$ ipython --no-banner

In [1]: import numpy as np

In [2]: import numpy.linalg as la

In [3]: np.set_printoptions(precision=2, suppress=True, linewidth=120)

In [4]: X = np.load("block19.npy")

In [5]: X
Out[5]: 
array([[ 2.09,  3.93,  0.05,  2.02,  0.59],
       [-0.18, -2.06, -1.83,  1.85,  1.19],
       [-0.43,  1.4 ,  0.89,  0.73,  2.32],
       [-2.44, -2.21,  3.67, -2.28,  0.51],
       [ 2.03,  2.91, -0.52,  1.38, -4.3 ],
       [-2.6 ,  3.67, -0.6 , -0.97, -3.67],
       [ 1.75,  1.63, -1.46, -3.63, -5.09]])

In [6]: x0 = np.array([-3, 4, -1, 4, -3])

In [7]: h = np.maximum(X @ x0, 0)

In [8]: np.tanh(X @ x0)
Out[8]: array([ 1.  , -0.97,  0.96, -1.  ,  1.  ,  1.  ,  1.  ])

In [9]: np.maximum(X @ x0, 0) - np.maximum(-X @ x0, 0)
Out[9]: array([ 15.71,  -2.04,   1.96, -15.84,  24.49,  30.21,   3.48])

In [10]: X.T @ h
Out[10]: array([   9.25,  252.29,  -33.41,   25.03, -220.07])

In [11]: X * (h > 1e-9)[:, None]
Out[11]: 
array([[ 2.09,  3.93,  0.05,  2.02,  0.59],
       [-0.  , -0.  , -0.  ,  0.  ,  0.  ],
       [-0.43,  1.4 ,  0.89,  0.73,  2.32],
       [-0.  , -0.  ,  0.  , -0.  ,  0.  ],
       [ 2.03,  2.91, -0.52,  1.38, -4.3 ],
       [-2.6 ,  3.67, -0.6 , -0.97, -3.67],
       [ 1.75,  1.63, -1.46, -3.63, -5.09]])

In [12]: Q, Rm = la.qr(X)

In [13]: Q @ Rm
Out[13]: 
array([[ 2.09,  3.93,  0.05,  2.02,  0.59],
       [-0.18, -2.06, -1.83,  1.85,  1.19],
       [-0.43,  1.4 ,  0.89,  0.73,  2.32],
       [-2.44, -2.21,  3.67, -2.28,  0.51],
       [ 2.03,  2.91, -0.52,  1.38, -4.3 ],
       [-2.6 ,  3.67, -0.6 , -0.97, -3.67],
       [ 1.75,  1.63, -1.46, -3.63, -5.09]])

In [14]: round(float(abs(Rm[0, 0])), 2), np.round(la.norm(X[:, 0]), 2)
Out[14]: (4.95, np.float64(4.95))

In [15]: np.round(Q.T @ Q, 2) + 0
Out[15]: 
array([[1., 0., 0., 0., 0.],
       [0., 1., 0., 0., 0.],
       [0., 0., 1., 0., 0.],
       [0., 0., 0., 1., 0.],
       [0., 0., 0., 0., 1.]])

In [16]: other = np.array([[1, 3, 0], [2, 3, 3], [0, 3, 0], [1, 3, 3], [3, 3, 0]])

In [17]: la.matrix_rank(X @ other)
Out[17]: np.int64(3)

In [18]: f = np.array([-3, 4, 0])

In [19]: np.polyval(f, X[0])
Out[19]: array([ -4.74, -30.61,   0.19,  -4.16,   1.32])

In [20]: F = np.load("case14.npy")

In [21]: F
Out[21]: 
array([[0, 0, 0, 0, 0],
       [0, 0, 1, 0, 1],
       [0, 1, 0, 0, 1],
       [0, 0, 0, 0, 0],
       [0, 1, 1, 0, 0]])

In [22]: left, sigma, VT = la.svd(F)

In [23]: evecs = VT[:(sigma > 1e-8).sum()]

In [24]: rng = np.random.default_rng(521067)

In [25]: x0 = F[0] + 2 * F[3] + rng.integers(2) * np.eye(5)[0]

In [26]: x0
Out[26]: array([1., 0., 0., 0., 0.])

In [27]: np.allclose(evecs.T @ evecs @ x0, x0)
Out[27]: False

In [28]: round(la.norm(x0 - evecs.T @ evecs @ x0), 2)
Out[28]: np.float64(1.0)

In [29]: la.matrix_rank(np.vstack([F, x0]))
Out[29]: np.int64(4)

In [30]: left, sigma, VT = la.svd(F, full_matrices=False)

In [31]: sigma / sigma[0]
Out[31]: array([1. , 0.5, 0.5, 0. , 0. ])

In [32]: left.shape, sigma.shape, VT.shape
Out[32]: ((5, 5), (5,), (5, 5))

In [33]: np.abs(left[:, 0]).round(6).argmax()
Out[33]: np.int64(1)

In [34]: M = np.loadtxt("x.csv", delimiter=",")

In [35]: M
Out[35]: 
array([[-2.,  1.,  1.,  1.,  1.,  1.,  1.,  1.,  1.,  1.,  1.,  1.,  1.,  1.,  1.],
       [ 1., -2.,  1.,  1.,  1.,  1.,  1.,  1.,  1.,  1.,  1.,  1.,  1.,  1.,  1.],
       [ 1.,  1., -2.,  1.,  1.,  1.,  1.,  1.,  1.,  1.,  1.,  1.,  1.,  1.,  1.],
       [ 1.,  1.,  1., -2.,  1.,  1.,  1.,  1.,  1.,  1.,  1.,  1.,  1.,  1.,  1.],
       [ 1.,  1.,  1.,  1., -2.,  1.,  1.,  1.,  1.,  1.,  1.,  1.,  1.,  1.,  1.],
       [ 1.,  1.,  1.,  1.,  1., -2.,  1.,  1.,  1.,  1.,  1.,  1.,  1.,  1.,  1.],
       [ 1.,  1.,  1.,  1.,  1.,  1., -2.,  1.,  1.,  1.,  1.,  1.,  1.,  1.,  1.],
       [ 1.,  1.,  1.,  1.,  1.,  1.,  1., -2.,  1.,  1.,  1.,  1.,  1.,  1.,  1.],
       [ 1.,  1.,  1.,  1.,  1.,  1.,  1.,  1., -2.,  1.,  1.,  1.,  1.,  1.,  1.],
       [ 1.,  1.,  1.,  1.,  1.,  1.,  1.,  1.,  1., -2.,  1.,  1.,  1.,  1.,  1.],
       [ 1.,  1.,  1.,  1.,  1.,  1.,  1.,  1.,  1.,  1., -2.,  1.,  1.,  1.,  1.],
       [ 1.,  1.,  1.,  1.,  1.,  1.,  1.,  1.,  1.,  1.,  1., -2.,  1.,  1.,  1.],
       [ 1.,  1.,  1.,  1.,  1.,  1.,  1.,  1.,  1.,  1.,  1.,  1., -2.,  1.,  1.],
       [ 1.,  1.,  1.,  1.,  1.,  1.,  1.,  1.,  1.,  1.,  1.,  1.,  1., -2.,  1.],
       [ 1.,  1.,  1.,  1.,  1.,  1.,  1.,  1.,  1.,  1.,  1.,  1.,  1.,  1., -2.]])

In [36]: other = M / np.sqrt((M ** 2).mean(axis=1, keepdims=True))

In [37]: la.matrix_rank(M - M.mean(axis=1, keepdims=True))
Out[37]: np.int64(14)
